In [1]: import numpy as np

In [2]: import numpy.linalg as la

In [3]: np.set_printoptions(precision=1, suppress=True, linewidth=160)

In [4]: def tidy(a):
   ...:     return np.round(a, 1) + 0
   ...: 

In [5]: feats = np.load("arr.npy")

In [6]: feats
Out[6]: 
array([[0, 0, 0, 0, 3, 0, 0],
       [2, 1, 0, 0, 0, 0, 0],
       [0, 0, 0, 0, 3, 2, 2],
       [0, 2, 3, 0, 0, 0, 0],
       [0, 0, 0, 0, 0, 0, 0],
       [0, 0, 1, 0, 0, 0, 0],
       [1, 0, 0, 1, 0, 0, 1],
       [1, 0, 1, 0, 0, 0, 0]])

In [7]: u = np.array([-3, -3, -1])

In [8]: np.cross(feats[2, :3], feats[7, :3])
Out[8]: array([0, 0, 0])

In [9]: np.convolve(feats[2], u)
Out[9]: array([  0,   0,   0,   0,  -9, -15, -15,  -8,  -2])

In [10]: np.array([np.convolve(row, u, "same") for row in feats])
Out[10]: 
array([[  0,   0,   0,  -9,  -9,  -3,   0],
       [ -9,  -5,  -1,   0,   0,   0,   0],
       [  0,   0,   0,  -9, -15, -15,  -8],
       [ -6, -15, -11,  -3,   0,   0,   0],
       [  0,   0,   0,   0,   0,   0,   0],
       [  0,  -3,  -3,  -1,   0,   0,   0],
       [ -3,  -1,  -3,  -3,  -1,  -3,  -3],
       [ -3,  -4,  -3,  -1,   0,   0,   0]])

In [11]: [round(float(x), 1) for x in la.svd(feats, compute_uv=False)[:3]]
Out[11]: [4.8, 3.9, 2.5]

In [12]: mat = np.load("run8.npy")

In [13]: mat
Out[13]: 
array([[ 2,  0, -1, -2,  3],
       [ 0, -2,  2,  0,  0],
       [ 3,  1, -2, -2,  2],
       [-2,  0, -1, -2,  1],
       [ 2,  1, -2, -2,  0],
       [ 1,  2, -4, -4,  0],
       [ 2,  1, -2, -2,  0],
       [-1, -1,  1,  0,  1],
       [ 2,  2, -4, -4,  2],
       [-1,  1, -2, -2,  0],
       [ 1,  0, -1, -2,  1],
       [ 0,  0,  0,  0,  0],
       [ 0,  0, -1, -2, -1],
       [ 2,  1, -2, -2,  0],
       [ 2,  1, -2, -2,  0],
       [ 1,  0,  0,  0,  2],
       [ 0,  0,  0,  0,  0],
       [ 1,  2, -4, -4,  0],
       [ 4,  0, -1, -2,  1],
       [-2,  0, -1, -2,  1],
       [ 3,  1, -3, -4,  1],
       [ 1,  0,  0,  0,  2],
       [-1,  1, -2, -2,  0],
       [ 0,  0,  0,  0,  0],
       [-1, -1,  1,  0,  1],
       [ 1,  2, -4, -4,  0],
       [ 2,  0, -1, -2,  3],
       [ 1,  0, -1, -2,  1],
       [ 0,  0,  0,  0,  0],
       [-1,  1, -2, -2,  0],
       [ 1,  0, -1, -2,  1],
       [ 2,  1, -2, -2,  0],
       [ 1,  0,  0,  0,  2],
       [ 0,  0, -1, -2, -1],
       [ 1, -1,  1,  0, -1],
       [ 0,  0,  0,  0,  0],
       [-1,  1, -2, -2,  0],
       [ 2,  2, -4, -4,  2]])

In [14]: Z = mat[[35, 26]].astype(float)

In [15]: for _ in range(6):
    ...:     z = la.norm(mat[:, None] - Z, axis=-1).argmin(axis=1)
    ...:     Z = np.array([mat[z == j].mean(axis=0) for j in range(2)])
    ...: 

In [16]: z
Out[16]: array([1, 0, 1, 0, 1, 1, 1, 0, 1, 0, 1, 0, 0, 1, 1, 0, 0, 1, 1, 0, 1, 0, 0, 0, 0, 1, 1, 1, 0, 0, 1, 1, 0, 0, 0, 0, 0, 1])

In [17]: np.bincount(z)
Out[17]: array([20, 18])

In [18]: r = la.matrix_rank(mat)

In [19]: r
Out[19]: np.int64(4)

In [20]: null = la.svd(mat)[2][r:].T

In [21]: [int(la.matrix_rank(np.delete(mat, i, axis=0))) for i in range(38)]
Out[21]: 
[4,
 4,
 4,
 4,
 4,
 4,
 4,
 4,
 4,
 4,
 4,
 4,
 4,
 4,
 4,
 4,
 4,
 4,
 4,
 4,
 4,
 4,
 4,
 4,
 4,
 4,
 4,
 4,
 4,
 4,
 4,
 4,
 4,
 4,
 4,
 4,
 4,
 4]

In [22]: tidy(null @ null.T)
Out[22]: 
array([[ 0. ,  0. ,  0. ,  0. ,  0. ],
       [ 0. ,  0.4,  0.4, -0.2,  0. ],
       [ 0. ,  0.4,  0.4, -0.2,  0. ],
       [ 0. , -0.2, -0.2,  0.1,  0. ],
       [ 0. ,  0. ,  0. ,  0. ,  0. ]])

In [23]: tidy(null[:, 0] / null[np.abs(null[:, 0]).round(6).argmax(), 0])
Out[23]: array([ 0. ,  1. ,  1. , -0.5,  0. ])

In [24]: null.shape
Out[24]: (5, 1)

In [25]: gram = mat.T @ mat

In [26]: np.allclose(gram, gram.T)
Out[26]: True

In [27]: gram
Out[27]: 
array([[ 94,  27, -63, -72,  35],
       [ 27,  38, -70, -64,  10],
       [-63, -70, 146, 152, -32],
       [-72, -64, 152, 176, -44],
       [ 35,  10, -32, -44,  54]])

In [28]: tidy(la.eigvalsh(gram)[::-1])
Out[28]: array([389.7,  68.7,  35.3,  14.3,   0. ])

In [29]: la.matrix_rank(gram)
Out[29]: np.int64(4)

In [30]: tidy(la.svd(mat, compute_uv=False) ** 2)
Out[30]: array([389.7,  68.7,  35.3,  14.3,   0. ])
